In [1]: import numpy as np

In [2]: import numpy.linalg as la

In [3]: np.set_printoptions(precision=3, suppress=True, linewidth=140)

In [4]: def tidy(a):
   ...:     return np.round(a, 3) + 0
   ...: 

In [5]: Q, _ = la.qr(np.array([[0.2, 0.1, 0.6, -1.4, -0.5],
   ...:     [0.8, 2.7, 0.2, 0.3, 0.6],
   ...:     [-0.6, 0.2, 0.9, -0.9, 1.2],
   ...:     [-2.3, -1.7, -1.7, 0.2, 0.4],
   ...:     [-0.8, 0.6, -1.0, -0.3, -0.8]]))

In [6]: evals = np.array([2, 0, 1, 1, 0])

In [7]: feats = Q @ np.diag(evals) @ Q.T

In [8]: tidy(feats)
Out[8]: 
array([[ 0.826, -0.138,  0.077, -0.258,  0.252],
       [-0.138,  0.227, -0.202, -0.495, -0.233],
       [ 0.077, -0.202,  0.936,  0.281, -0.193],
       [-0.258, -0.495,  0.281,  1.549,  0.526],
       [ 0.252, -0.233, -0.193,  0.526,  0.462]])

In [9]: la.cond(feats) > 100
Out[9]: np.True_

In [10]: np.argsort(-la.norm(feats, axis=0).round(6), kind="stable")[:3]
Out[10]: array([3, 2, 0])

In [11]: evals, vecs = la.eigh(feats)

In [12]: x = np.array([0, 1, 5, 1, 1])

In [13]: tidy(np.abs(feats).sum(axis=1).max()), tidy(np.abs(evals).max())
Out[13]: (np.float64(3.109), np.float64(2.0))

In [14]: tidy(vecs * np.maximum(evals, 0) @ vecs.T)
Out[14]: 
array([[ 0.826, -0.138,  0.077, -0.258,  0.252],
       [-0.138,  0.227, -0.202, -0.495, -0.233],
       [ 0.077, -0.202,  0.936,  0.281, -0.193],
       [-0.258, -0.495,  0.281,  1.549,  0.526],
       [ 0.252, -0.233, -0.193,  0.526,  0.462]])

In [15]: tidy(la.eigvalsh(feats[1:, 1:]))
Out[15]: array([0.   , 0.181, 1.   , 1.994])

In [16]: tidy(vecs * np.abs(evals) @ vecs.T)
Out[16]: 
array([[ 0.826, -0.138,  0.077, -0.258,  0.252],
       [-0.138,  0.227, -0.202, -0.495, -0.233],
       [ 0.077, -0.202,  0.936,  0.281, -0.193],
       [-0.258, -0.495,  0.281,  1.549,  0.526],
       [ 0.252, -0.233, -0.193,  0.526,  0.462]])

In [17]: la.lstsq(feats[:-1].T, feats[-1])[2]
Out[17]: np.int32(3)

In [18]: tidy(feats @ la.pinv(feats) @ feats)
Out[18]: 
array([[ 0.826, -0.138,  0.077, -0.258,  0.252],
       [-0.138,  0.227, -0.202, -0.495, -0.233],
       [ 0.077, -0.202,  0.936,  0.281, -0.193],
       [-0.258, -0.495,  0.281,  1.549,  0.526],
       [ 0.252, -0.233, -0.193,  0.526,  0.462]])

In [19]: np.allclose(feats[:-1].T @ la.lstsq(feats[:-1].T, feats[-1])[0], feats[-1])
Out[19]: True

In [20]: np.abs(np.diag(la.qr(feats)[1])) > 1e-9
Out[20]: array([ True,  True,  True, False, False])

In [21]: rng = np.random.default_rng(55)

In [22]: labels = rng.integers(0, 3, 4)

In [23]: F = (labels[:, None] == labels) * -3 + np.eye(4)

In [24]: F
Out[24]: 
array([[-2., -3., -3., -3.],
       [-3., -2., -3., -3.],
       [-3., -3., -2., -3.],
       [-3., -3., -3., -2.]])

In [25]: np.einsum("ij,ji->", F, F)
Out[25]: np.float64(124.0)

In [26]: tidy(la.det(2 * F)), tidy(la.det(F))
Out[26]: (np.float64(-176.0), np.float64(-11.0))

In [27]: tidy(la.eigvals(F))
Out[27]: array([  1., -11.,   1.,   1.])

In [28]: np.kron(np.eye(2, dtype=int), F)
Out[28]: 
array([[-2., -3., -3., -3., -0., -0., -0., -0.],
       [-3., -2., -3., -3., -0., -0., -0., -0.],
       [-3., -3., -2., -3., -0., -0., -0., -0.],
       [-3., -3., -3., -2., -0., -0., -0., -0.],
       [-0., -0., -0., -0., -2., -3., -3., -3.],
       [-0., -0., -0., -0., -3., -2., -3., -3.],
       [-0., -0., -0., -0., -3., -3., -2., -3.],
       [-0., -0., -0., -0., -3., -3., -3., -2.]])
